>>> import numpy as np
>>> np.set_printoptions(precision=2, suppress=True, linewidth=100, floatmode="fixed")
>>> F = np.load("block12.npy")
>>> print(F)
[[0 5 4]
 [5 0 5]
 [4 5 0]]
>>> G = F.T @ F
>>> print(np.allclose(G, G.T))
True
>>> np.linalg.svd(F, compute_uv=False) ** 2
array([87.39, 28.61, 16.00])
>>> np.trace(G), (F ** 2).sum()
(np.int64(132), np.int64(132))
>>> print(np.diag(G))
[41 50 41]
>>> rng = np.random.default_rng(7908)
>>> idx = rng.permutation(3)
>>> idx
array([2, 0, 1])
>>> out = F[idx][:, idx]
>>> np.trace(out)
np.int64(0)
>>> np.diag(out)
array([0, 0, 0])
>>> round(float(np.linalg.det(out)), 2), np.round(np.linalg.det(F[idx]), 2)
(200.0, np.float64(200.0))
>>> arr = np.load("mat.npy")
>>> print(arr)
[[1 0 0]
 [0 1 0]
 [0 1 1]]
>>> idx = rng.permutation(3)
>>> idx
array([0, 1, 2])
>>> out = arr[idx][:, idx]
>>> np.trace(out)
np.int64(3)
>>> np.diag(out)
array([1, 1, 1])
>>> print(np.round(np.linalg.det(out), 2), round(np.linalg.det(arr[idx]), 2))
1.0 1.0
>>> out
array([[1, 0, 0],
       [0, 1, 0],
       [0, 1, 1]])
>>> blk = np.stack([arr, -2 * arr, arr[::-1]])
>>> np.einsum("bij,cij->bc", blk, blk)
array([[ 4, -8,  1],
       [-8, 16, -2],
       [ 1, -2,  4]])
>>> np.sort(np.linalg.eigvals(arr).real)
array([1.00, 1.00, 1.00])
>>> (np.linalg.matrix_power((arr != 0) + (arr.T != 0) + np.eye(3), 3) > 0).astype(int)
array([[1, 0, 0],
       [0, 1, 1],
       [0, 1, 1]])
>>> arr @ arr
array([[1, 0, 0],
       [0, 1, 0],
       [0, 2, 1]])
>>> round(np.abs(np.linalg.eigvals(arr)).max(), 2)
np.float64(1.0)
>>> print(np.trace(arr))
3
>>> (arr - arr.T) / 2
array([[ 0.00,  0.00,  0.00],
       [ 0.00,  0.00, -0.50],
       [ 0.00,  0.50,  0.00]])
>>> print(np.allclose(arr, arr.T))
False
>>> arr @ arr
array([[1, 0, 0],
       [0, 1, 0],
       [0, 2, 1]])
>>> out = arr[0, 0] * arr[1:] - np.outer(arr[1:, 0], arr[0])
>>> out
array([[0, 1, 0],
       [0, 1, 1]])
>>> np.linalg.matrix_rank(out), np.linalg.matrix_rank(arr)
(np.int64(2), np.int64(3))
>>> mat = np.array([[-3.2, 5.69, -2.95],
...     [2.73, -0.79, 4.13],
...     [-18.37, 0.17, -5.72],
...     [3.11, 11.08, -3.96],
...     [2.13, 15.96, -7.78],
...     [4.34, 7.05, -0.63],
...     [-14.15, -7.68, 1.58],
...     [-15.15, 2.05, -5.62],
...     [-4.63, -11.2, 8.17],
...     [-7.3, 3.16, -2.98],
...     [-9.38, -10.96, 5.94],
...     [-2.31, -1.31, 2.3]])
>>> out = np.c_[mat[:, :1] @ np.array([[5]]), np.array([4, 4, 0, 3, 4, 4, 3, 2, 3, 5, 2, 3])]
>>> print(out)
[[-16.00   4.00]
 [ 13.65   4.00]
 [-91.85   0.00]
 [ 15.55   3.00]
 [ 10.65   4.00]
 [ 21.70   4.00]
 [-70.75   3.00]
 [-75.75   2.00]
 [-23.15   3.00]
 [-36.50   5.00]
 [-46.90   2.00]
 [-11.55   3.00]]
>>> np.linalg.norm(np.linalg.qr(mat)[0].T @ out, axis=0) ** 2 / ((out ** 2).sum(axis=0) + 1e-12)
array([1.00, 0.92])
>>> np.linalg.matrix_rank(np.c_[mat, out])
np.int64(4)
>>> Ac = mat - mat.mean(axis=0)
>>> V = np.linalg.svd(Ac)[2][:2]
>>> out = Ac - Ac @ V.T @ V
>>> np.linalg.norm(out, axis=1).round(6).argmax()
np.int64(5)
>>> data = np.array([[1, 2, 0, 2], [-1, -2, -2, 2], [2, 2, -1, -2]])
>>> data[0] = data[2]
>>> print(data)
[[ 2  2 -1 -2]
 [-1 -2 -2  2]
 [ 2  2 -1 -2]]
>>> # row 2 repeats row 0
>>> U, sigma, Vt = np.linalg.svd(data)
>>> V = Vt[:(sigma > 1e-8).sum()]
>>> x = data[1] + 5 * data[2] + rng.integers(2) * np.eye(4)[2]
>>> x
array([ 9.00,  8.00, -7.00, -8.00])
>>> np.linalg.matrix_rank(np.vstack([data, x]))
np.int64(2)
>>> print(np.diag(V.T @ V))
[0.31 0.38 0.92 0.38]
>>> V.T @ V
array([[ 0.31,  0.29, -0.23, -0.29],
       [ 0.29,  0.38,  0.10, -0.38],
       [-0.23,  0.10,  0.92, -0.10],
       [-0.29, -0.38, -0.10,  0.38]])
>>> E = np.load("sample9.npy")
>>> E
array([[0, 7, 8],
       [8, 0, 7],
       [7, 8, 0]])
>>> idx = rng.permutation(3)
>>> idx
array([1, 2, 0])
>>> out = E[idx][:, idx]
>>> np.diag(out)
array([0, 0, 0])
>>> out
array([[0, 7, 8],
       [8, 0, 7],
       [7, 8, 0]])
>>> np.allclose(out, E)
True
>>> K = np.load("a.npy")
>>> print(K)
[[ 0.69 -0.62  0.99]
 [ 0.85 -0.95  0.35]
 [ 0.76 -0.85  0.84]
 [ 0.35 -0.77 -0.97]
 [ 0.47 -0.03  1.00]
 [-0.66  0.79 -0.61]
 [-0.68  0.79 -0.75]
 [ 0.30 -0.41  0.23]
 [-0.38  0.54 -0.08]
 [ 0.88 -0.97  0.34]
 [ 0.44 -0.61  0.07]
 [-0.12 -0.24 -0.97]
 [ 0.81 -0.89  0.92]
 [-0.53  0.85  0.94]
 [-0.86  0.97  0.43]
 [-0.58  0.75 -0.18]
 [ 0.72 -0.72  0.98]
 [ 0.30 -0.41  0.23]
 [ 0.73 -0.82  0.85]
 [-0.63  0.68 -0.91]
 [-0.24  0.57  0.85]
 [-0.44  0.80  0.95]
 [ 0.89 -0.96  0.64]
 [-0.20  0.38  0.41]
 [-0.07 -0.09 -0.74]
 [ 0.95 -0.97  1.00]]
>>> round(float(np.linalg.norm(K[12], 1)), 2), np.round(np.linalg.norm(K[12], np.inf), 2)
(2.62, np.float64(0.92))
>>> np.linalg.norm(K, axis=0)
array([3.13, 3.67, 3.75])
>>> round(float(K[12] @ K[14]), 2)
-1.16
>>> idx = K[:, 0] > np.median(K[:, 0])
>>> f = K[idx].mean(axis=0) - K[~idx].mean(axis=0)
>>> print(idx.astype(int))
[1 1 1 1 1 0 0 0 0 1 1 0 1 0 0 0 1 0 1 0 0 0 1 0 0 1]
>>> print(f)
[ 1.05 -1.19  0.60]
>>> np.argsort(-np.abs(f).round(6), kind="stable")
array([1, 0, 2])
>>> ((K - K.mean(axis=0)) @ f > 0).astype(int)
array([1, 1, 1, 1, 1, 0, 0, 1, 0, 1, 1, 0, 1, 0, 0, 0, 1, 1, 1, 0, 0, 0, 1, 0, 0, 1])
>>> Ac = (K - K.mean(axis=0)) / K.std(axis=0)
>>> Ac.std(axis=0)
array([1.00, 1.00, 1.00])
>>> print(np.argwhere(np.abs(Ac) > 2))
[]
>>> c = np.linalg.lstsq(np.delete(Ac, 1, axis=1), Ac[:, 1])[0]
>>> round(float(1 - np.var(Ac[:, 1] - np.delete(Ac, 1, axis=1) @ c)), 2)
0.98
>>> c
array([-1.08,  0.24])
>>> D = np.linalg.norm(K[:, None] - K[None], axis=-1)
>>> print(np.linalg.matrix_rank(D ** 2))
5
>>> D[6].round(6).argsort(kind="stable")[:4]
array([ 6,  5, 19, 15])
>>> np.unravel_index(D.round(6).argmax(), D.shape)
(np.int64(19), np.int64(25))
>>> D.shape
(26, 26)
>>> D.mean(axis=1).argmax()
np.int64(19)
>>> D[:5, :5]
array([[0.00, 0.74, 0.28, 1.99, 0.63],
       [0.74, 0.00, 0.51, 1.42, 1.19],
       [0.28, 0.51, 0.00, 1.86, 0.88],
       [1.99, 1.42, 1.86, 0.00, 2.11],
       [0.63, 1.19, 0.88, 2.11, 0.00]])
>>> hat = K @ np.linalg.solve(K.T @ K, K.T)
>>> print(np.linalg.matrix_rank(np.eye(26) - hat))
23
>>> np.diag(hat)
array([0.08, 0.09, 0.09, 0.17, 0.44, 0.08, 0.09, 0.03, 0.03, 0.10, 0.04, 0.16, 0.10, 0.20, 0.37,
       0.05, 0.09, 0.03, 0.10, 0.10, 0.11, 0.16, 0.08, 0.03, 0.05, 0.11])
>>> np.round(np.linalg.eigvalsh(hat), 2) + 0
array([0.00, 0.00, 0.00, 0.00, 0.00, 0.00, 0.00, 0.00, 0.00, 0.00, 0.00, 0.00, 0.00, 0.00, 0.00,
       0.00, 0.00, 0.00, 0.00, 0.00, 0.00, 0.00, 0.00, 1.00, 1.00, 1.00])
>>> A = np.array([[0, -1, 0, 0], [2, -1, 0, 0], [0, 0, 0, -1], [0, 0, 2, -1]])
>>> # splits into 2 blocks
>>> round(np.linalg.det(A), 2)
np.float64(4.0)
>>> np.linalg.determinant(A)
Traceback (most recent call last):
  File "<python-input-97>", line 1, in <module>
    np.linalg.determinant(A)
    ^^^^^^^^^^^^^^^^^^^^^
AttributeError: module 'numpy.linalg' has no attribute 'determinant'
>>> print(np.allclose(A, A.T))
False
>>> np.sort(np.abs(np.linalg.eigvals(A)))
array([1.41, 1.41, 1.41, 1.41])
>>> x = np.array([-4, 3, 4, -4])
>>> h1 = np.maximum(A @ x, 0)
>>> A * (h1 > 1e-9)[:, None]
array([[ 0,  0,  0,  0],
       [ 0,  0,  0,  0],
       [ 0,  0,  0, -1],
       [ 0,  0,  2, -1]])
>>> np.maximum(A @ x, 0) - np.maximum(-A @ x, 0)
array([ -3, -11,   4,  12])
>>> np.maximum(A @ (3 * x), 0)
array([ 0,  0, 12, 36])
>>> A.T @ h1
array([  0,   0,  24, -16])
>>> print(np.tanh(A @ x))
[-1.00 -1.00  1.00  1.00]
>>> h1
array([ 0,  0,  4, 12])
>>> np.flatnonzero(h1 > 1e-9)
array([2, 3])
>>> X = np.loadtxt("layer0.csv", delimiter=",")
>>> X
array([[ 1.00,  2.00,  1.00],
       [ 3.00,  2.00,  3.00],
       [ 4.00,  2.00,  4.00],
       [ 6.00,  3.00,  6.00],
       [ 6.00,  3.00,  6.00],
       [ 7.00,  3.00,  6.00],
       [ 8.00,  4.00,  7.00],
       [10.00,  6.00,  7.00],
       [11.00,  6.00,  9.00],
       [11.00,  6.00, 10.00],
       [11.00,  7.00, 11.00],
       [11.00,  7.00, 13.00],
       [12.00,  7.00, 13.00],
       [13.00,  7.00, 14.00],
       [14.00,  9.00, 15.00],
       [15.00, 10.00, 17.00],
       [15.00, 12.00, 19.00]])
>>> basis = X[[11, 6]].astype(float)
>>> for _ in range(3):
...     idx = np.linalg.norm(X[:, None] - basis, axis=-1).argmin(axis=1)
...     basis = np.array([X[idx == j].mean(axis=0) for j in range(2)])
... 
>>> idx
array([1, 1, 1, 1, 1, 1, 1, 1, 0, 0, 0, 0, 0, 0, 0, 0, 0])
>>> basis[1] - basis[0]
array([-6.93, -4.76, -8.44])
>>> np.abs(basis[1] - basis[0]).argmax()
np.int64(2)
>>> G = X.T @ X
>>> np.allclose(G, G.T)
True
>>> print(np.linalg.matrix_rank(G))
3
>>> np.linalg.svd(X, compute_uv=False) ** 2
array([4353.61,   19.79,    7.59])
